$ python3 -q
>>> import numpy as np
>>> np.set_printoptions(precision=3, suppress=True, linewidth=100)
>>> K = np.array([[0.5, -0.2, -1.0], [0.3, 1.2, 0.3], [-0.3, 0.8, 0.7]])
>>> K
array([[ 0.5, -0.2, -1. ],
       [ 0.3,  1.2,  0.3],
       [-0.3,  0.8,  0.7]])
>>> Y = np.linalg.inv(K)
>>> round(np.linalg.det(K) * np.linalg.det(Y), 3)
np.float64(1.0)
>>> np.linalg.det(K) * Y
array([[ 0.6 , -0.66,  1.14],
       [-0.3 ,  0.05, -0.45],
       [ 0.6 , -0.34,  0.66]])
>>> np.allclose(Y, K.T)
False
>>> np.round(np.linalg.slogdet(K)[0], 3)
np.float64(-1.0)
>>> rng = np.random.default_rng(7)
>>> idx = rng.permutation(3)
>>> idx
array([0, 2, 1])
>>> Y = K[idx][:, idx]
>>> np.diag(Y)
array([0.5, 0.7, 1.2])
>>> (K + K.T) / 2
array([[ 0.5 ,  0.05, -0.65],
       [ 0.05,  1.2 ,  0.55],
       [-0.65,  0.55,  0.7 ]])
>>> np.round(np.abs(np.linalg.eigvals(K)).max(), 3)
np.float64(1.294)
>>> K @ K
array([[ 0.49, -1.14, -1.26],
       [ 0.42,  1.62,  0.27],
       [-0.12,  1.58,  1.03]])
>>> round(np.linalg.det(K), 3)
np.float64(-0.24)
>>> np.sort(np.abs(np.linalg.eigvals(K)))
array([0.143, 1.294, 1.294])
>>> np.allclose(K, K.T)
False
>>> np.allclose(K @ K.T, K.T @ K)
False
>>> M = np.load("a.npy")
>>> M
array([[ -1.065,   4.848,   2.218],
       [  1.797,  -4.75 ,  -2.217],
       [  0.661,   0.939,  -0.67 ],
       [  0.448,  -4.665,  -1.189],
       [ -0.255,   3.992,   1.4  ],
       [  0.417,   0.084,   0.535],
       [ -1.914,   7.597,   3.628],
       [  1.815, -15.002,  -5.062],
       [ -0.73 ,   5.162,   0.888],
       [  1.055,  -6.556,  -2.398],
       [ -0.972,  -9.073,   0.464],
       [ -0.314,  14.758,   1.967],
       [  1.088, -13.828,  -1.892],
       [ -3.049,   3.599,   2.773],
       [ -1.832,  -4.613,   1.045],
       [  0.509,  -5.781,  -0.411],
       [  2.85 ,  -6.911,  -4.579],
       [ -0.64 ,  -0.185,   1.75 ],
       [ -0.451,   0.483,   1.612],
       [  1.043,   1.401,  -1.352],
       [ -0.668,  12.061,   1.935],
       [  0.02 ,  -2.248,  -0.59 ],
       [  0.272,  -0.399,  -0.202]])
>>> # column 1 is much longer than the rest
>>> idx = M[:, 1] > np.median(M[:, 1])
>>> r0 = M[idx].mean(axis=0) - M[~idx].mean(axis=0)
>>> round(float((((M - M.mean(axis=0)) @ r0 > 0) == idx).mean()), 3)
0.913
>>> idx.astype(int)
array([1, 0, 1, 0, 1, 1, 1, 0, 1, 0, 0, 1, 0, 1, 0, 0, 0, 0, 1, 1, 1, 0, 0])
